% ipython --no-banner

In [1]: import numpy as np

In [2]: np.set_printoptions(precision=1, suppress=True, linewidth=160)

In [3]: def rnd(a):
   ...:     return np.round(a, 1) + 0
   ...: 

In [4]: m1 = np.array([[1, 1, 1, 1, -1, -1, -1, -1],
   ...:     [1, 1, -1, -1, -1, -1, 1, 1],
   ...:     [1, 1, 1, 1, 1, 1, 1, 1],
   ...:     [1, -1, -1, 1, -1, 1, 1, -1],
   ...:     [1, -1, 1, -1, 1, -1, 1, -1],
   ...:     [1, 1, -1, -1, 1, 1, -1, -1],
   ...:     [1, -1, -1, 1, 1, -1, -1, 1],
   ...:     [1, -1, 1, -1, -1, 1, -1, 1]])

In [5]: rnd(np.linalg.svd(m1, compute_uv=False))
Out[5]: array([2.8, 2.8, 2.8, 2.8, 2.8, 2.8, 2.8, 2.8])

In [6]: m1[:, 2] @ m1[:, 3]
Out[6]: np.int64(0)

In [7]: m1 @ m1.T
Out[7]: 
array([[8, 0, 0, 0, 0, 0, 0, 0],
       [0, 8, 0, 0, 0, 0, 0, 0],
       [0, 0, 8, 0, 0, 0, 0, 0],
       [0, 0, 0, 8, 0, 0, 0, 0],
       [0, 0, 0, 0, 8, 0, 0, 0],
       [0, 0, 0, 0, 0, 8, 0, 0],
       [0, 0, 0, 0, 0, 0, 8, 0],
       [0, 0, 0, 0, 0, 0, 0, 8]])

In [8]: rnd(np.linalg.norm(m1, axis=0))
Out[8]: array([2.8, 2.8, 2.8, 2.8, 2.8, 2.8, 2.8, 2.8])

In [9]: G = m1.T @ m1

In [10]: (m1 @ m1.T).shape
Out[10]: (8, 8)

In [11]: other = np.linalg.inv(m1)

In [12]: rnd(other)
Out[12]: 
array([[ 0.1,  0.1,  0.1,  0.1,  0.1,  0.1,  0.1,  0.1],
       [ 0.1,  0.1,  0.1, -0.1, -0.1,  0.1, -0.1, -0.1],
       [ 0.1, -0.1,  0.1, -0.1,  0.1, -0.1, -0.1,  0.1],
       [ 0.1, -0.1,  0.1,  0.1, -0.1, -0.1,  0.1, -0.1],
       [-0.1, -0.1,  0.1, -0.1,  0.1,  0.1,  0.1, -0.1],
       [-0.1, -0.1,  0.1,  0.1, -0.1,  0.1, -0.1,  0.1],
       [-0.1,  0.1,  0.1,  0.1,  0.1, -0.1, -0.1, -0.1],
       [-0.1,  0.1,  0.1, -0.1, -0.1, -0.1,  0.1,  0.1]])

In [13]: m1 @ other
Out[13]: 
array([[1., 0., 0., 0., 0., 0., 0., 0.],
       [0., 1., 0., 0., 0., 0., 0., 0.],
       [0., 0., 1., 0., 0., 0., 0., 0.],
       [0., 0., 0., 1., 0., 0., 0., 0.],
       [0., 0., 0., 0., 1., 0., 0., 0.],
       [0., 0., 0., 0., 0., 1., 0., 0.],
       [0., 0., 0., 0., 0., 0., 1., 0.],
       [0., 0., 0., 0., 0., 0., 0., 1.]])

In [14]: rnd(np.linalg.cond(m1))
Out[14]: np.float64(1.0)

In [15]: X = np.load("arr.npy")

In [16]: X
Out[16]: 
array([[67, 25, 28, 46, 40, 37, 40, 42, 19],
       [25, 25, 16, 15, 20, 16, 20, 17, 10],
       [28, 16, 32, 25, 17, 21, 27, 15, 10],
       [46, 15, 25, 50, 29, 22, 30, 36, 21],
       [40, 20, 17, 29, 41, 18, 18, 31, 10],
       [37, 16, 21, 22, 18, 36, 33, 20, 16],
       [40, 20, 27, 30, 18, 33, 46, 23, 20],
       [42, 17, 15, 36, 31, 20, 23, 41, 18],
       [19, 10, 10, 21, 10, 16, 20, 18, 24]])

In [17]: ev, evecs = np.linalg.eigh(X)

In [18]: x = np.array([0, 0, 2, 2, 0, 0, 0, 0, 0])

In [19]: rnd(np.linalg.eigvalsh(X[1:, 1:]))
Out[19]: array([  3.9,   5.4,   7.1,  11.6,  17.8,  23.9,  38.4, 186.9])

In [20]: x @ X @ x / (x @ x), rnd(ev[0]), rnd(ev[-1])
Out[20]: (np.float64(66.0), np.float64(2.7), np.float64(244.2))

In [21]: rnd(evecs * np.abs(ev) @ evecs.T)
Out[21]: 
array([[67., 25., 28., 46., 40., 37., 40., 42., 19.],
       [25., 25., 16., 15., 20., 16., 20., 17., 10.],
       [28., 16., 32., 25., 17., 21., 27., 15., 10.],
       [46., 15., 25., 50., 29., 22., 30., 36., 21.],
       [40., 20., 17., 29., 41., 18., 18., 31., 10.],
       [37., 16., 21., 22., 18., 36., 33., 20., 16.],
       [40., 20., 27., 30., 18., 33., 46., 23., 20.],
       [42., 17., 15., 36., 31., 20., 23., 41., 18.],
       [19., 10., 10., 21., 10., 16., 20., 18., 24.]])
